In [1]: import numpy as np

In [2]: np.set_printoptions(suppress=True, linewidth=160)

In [3]: rnd = lambda a: np.round(a, 2) + 0

In [4]: arr = np.loadtxt("test4.csv", delimiter=",")

In [5]: arr
Out[5]: 
array([[0., 0., 1.],
       [0., 1., 0.],
       [1., 0., 0.]])

In [6]: arr[:, 2] @ arr[:, 0]
Out[6]: np.float64(0.0)

In [7]: rnd(np.linalg.norm(arr, axis=0))
Out[7]: array([1., 1., 1.])

In [8]: arr.T @ arr
Out[8]: 
array([[1., 0., 0.],
       [0., 1., 0.],
       [0., 0., 1.]])

In [9]: x0 = np.array([2, 0, 1])

In [10]: y = arr @ x0

In [11]: y
Out[11]: array([1., 0., 2.])

In [12]: rnd(np.linalg.solve(arr, y))
Out[12]: array([2., 0., 1.])

In [13]: rnd(np.linalg.solve(arr, -2 * y))
Out[13]: array([-4.,  0., -2.])

In [14]: rnd(np.linalg.det(arr[::-1]))
Out[14]: np.float64(1.0)

In [15]: rnd(np.linalg.det(2 * arr)), rnd(np.linalg.det(arr))
Out[15]: (np.float64(-8.0), np.float64(-1.0))

In [16]: rnd(np.linalg.eigvals(arr))
Out[16]: array([ 1., -1.,  1.])

In [17]: np.einsum("ii->", arr)
Out[17]: np.float64(1.0)

In [18]: F = np.loadtxt("x.csv", delimiter=",")

In [19]: F
Out[19]: 
array([[ 0., -1.,  1.],
       [ 0.,  0., -3.],
       [ 0.,  0.,  0.]])

In [20]: Uu, s, vt = np.linalg.svd(F)

In [21]: vecs = vt[:(s > 1e-8).sum()]

In [22]: rng = np.random.default_rng(4489)

In [23]: x0 = F[2] + 4 * F[1] + rng.integers(2) * np.eye(3)[1]

In [24]: x0
Out[24]: array([  0.,   0., -12.])

In [25]: rnd(np.diag(vecs.T @ vecs))
Out[25]: array([0., 1., 1.])

In [26]: np.allclose(vecs.T @ vecs @ x0, x0)
Out[26]: True

In [27]: F @ F
Out[27]: 
array([[0., 0., 3.],
       [0., 0., 0.],
       [0., 0., 0.]])

In [28]: [int(np.linalg.matrix_rank(np.linalg.matrix_power(F, p))) for p in range(1, 4)]
Out[28]: [2, 1, 0]

In [29]: rnd(np.linalg.matrix_power(F - np.diag(np.diag(F)), 3))
Out[29]: 
array([[0., 0., 0.],
       [0., 0., 0.],
       [0., 0., 0.]])

In [30]: np.prod(np.diag(F)), rnd(np.linalg.det(F))
Out[30]: (np.float64(0.0), np.float64(0.0))

In [31]: np.linalg.matrix_rank(F, rtol=0.1)
Out[31]: np.int64(2)

In [32]: rnd(np.linalg.norm(F, 2) / np.linalg.norm(F))
Out[32]: np.float64(0.96)

In [33]: np.argsort(-np.linalg.norm(F, axis=0).round(6), kind="stable")[:3]
Out[33]: array([2, 1, 0])

In [34]: np.linalg.cond(F) > 100
Out[34]: np.True_

In [35]: out = np.array([[-3, 2], [3, 5], [5, -5]])

In [36]: np.linalg.matrix_rank(np.vstack([F, out.T]))
Out[36]: np.int64(3)

In [37]: np.vstack([F, out.T]).shape
Out[37]: (5, 3)

In [38]: F @ out
Out[38]: 
array([[  2., -10.],
       [-15.,  15.],
       [  0.,   0.]])

In [39]: np.linalg.matrix_rank(F @ out)
Out[39]: np.int64(2)

In [40]: np.einsum("ij->j", F)
Out[40]: array([ 0., -1., -2.])

In [41]: K = np.array([[1, -3, 0, 0], [2, -3, 0, 0], [0, 0, 1, -3], [0, 0, 2, -3]])

In [42]: K
Out[42]: 
array([[ 1, -3,  0,  0],
       [ 2, -3,  0,  0],
       [ 0,  0,  1, -3],
       [ 0,  0,  2, -3]])

In [43]: q, vecs = np.linalg.qr(K[:, :3])[0], np.linalg.qr(K[:, 3:])[0]

In [44]: s = np.linalg.svd(q.T @ vecs, compute_uv=False)

In [45]: rnd(s)
Out[45]: array([0.95])

In [46]: rnd(np.degrees(np.arccos(s.clip(0, 1))))
Out[46]: array([18.43])

In [47]: rnd(np.linalg.norm(q @ q.T - vecs @ vecs.T, 2))
Out[47]: np.float64(1.0)

In [48]: out = K[0, 0] * K[1:] - np.outer(K[1:, 0], K[0])

In [49]: out
Out[49]: 
array([[ 0,  3,  0,  0],
       [ 0,  0,  1, -3],
       [ 0,  0,  2, -3]])

In [50]: np.flatnonzero(~out.round(6).any(axis=1))
Out[50]: array([], dtype=int64)

In [51]: np.linalg.matrix_rank(out), np.linalg.matrix_rank(K)
Out[51]: (np.int64(3), np.int64(4))

In [52]: data = np.array([[-0.2, 0.2, 1.1, -0.9, 1.6],
    ...:     [-1.0, 0.3, 1.8, 0.1, 0.9],
    ...:     [-1.6, -1.5, 0.4, -0.7, -0.3]])

In [53]: data[:, 0] *= 3

In [54]: rnd(data)
Out[54]: 
array([[-0.6,  0.2,  1.1, -0.9,  1.6],
       [-3. ,  0.3,  1.8,  0.1,  0.9],
       [-4.8, -1.5,  0.4, -0.7, -0.3]])

In [55]: rnd(np.linalg.norm(data, axis=0))
Out[55]: array([5.69, 1.54, 2.15, 1.14, 1.86])

In [56]: rnd(data[1] @ data[0])
Out[56]: np.float64(5.19)

In [57]: rnd(np.linalg.norm(data, axis=1))
Out[57]: array([2.23, 3.63, 5.1 ])

In [58]: rnd(np.linalg.norm(data[1] - data[0]))
Out[58]: np.float64(2.78)

In [59]: f = np.array([-3, -1, 4])

In [60]: rnd(np.polyval(f, data[2]))
Out[60]: array([-60.32,  -1.25,   3.12,   3.23,   4.03])

In [61]: rnd(np.correlate(data[2], data[1], "full"))
Out[61]: array([-4.32, -1.83, -8.43, -4.73, 14.33,  3.33, -1.95,  2.01,  0.9 ])

In [62]: rnd(np.array([np.convolve(row, f, "same") for row in data]))
Out[62]: 
array([[  0. ,  -5.9,   2.4,   0.5,  -5.2],
       [  2.1, -17.7,  -0.9,   4.4,  -0.5],
       [  9.3, -18.9,  -4.3,   3.2,  -2.5]])

In [63]: out = data + rng.integers(-2, 3, (3, 1)) @ rng.integers(-2, 3, (1, 5))

In [64]: rnd(out)
Out[64]: 
array([[-2.6,  0.2, -0.9, -0.9,  1.6],
       [-3. ,  0.3,  1.8,  0.1,  0.9],
       [-5.8, -1.5, -0.6, -0.7, -0.3]])

In [65]: np.linalg.matrix_rank(out - data, tol=1e-8)
Out[65]: np.int64(1)
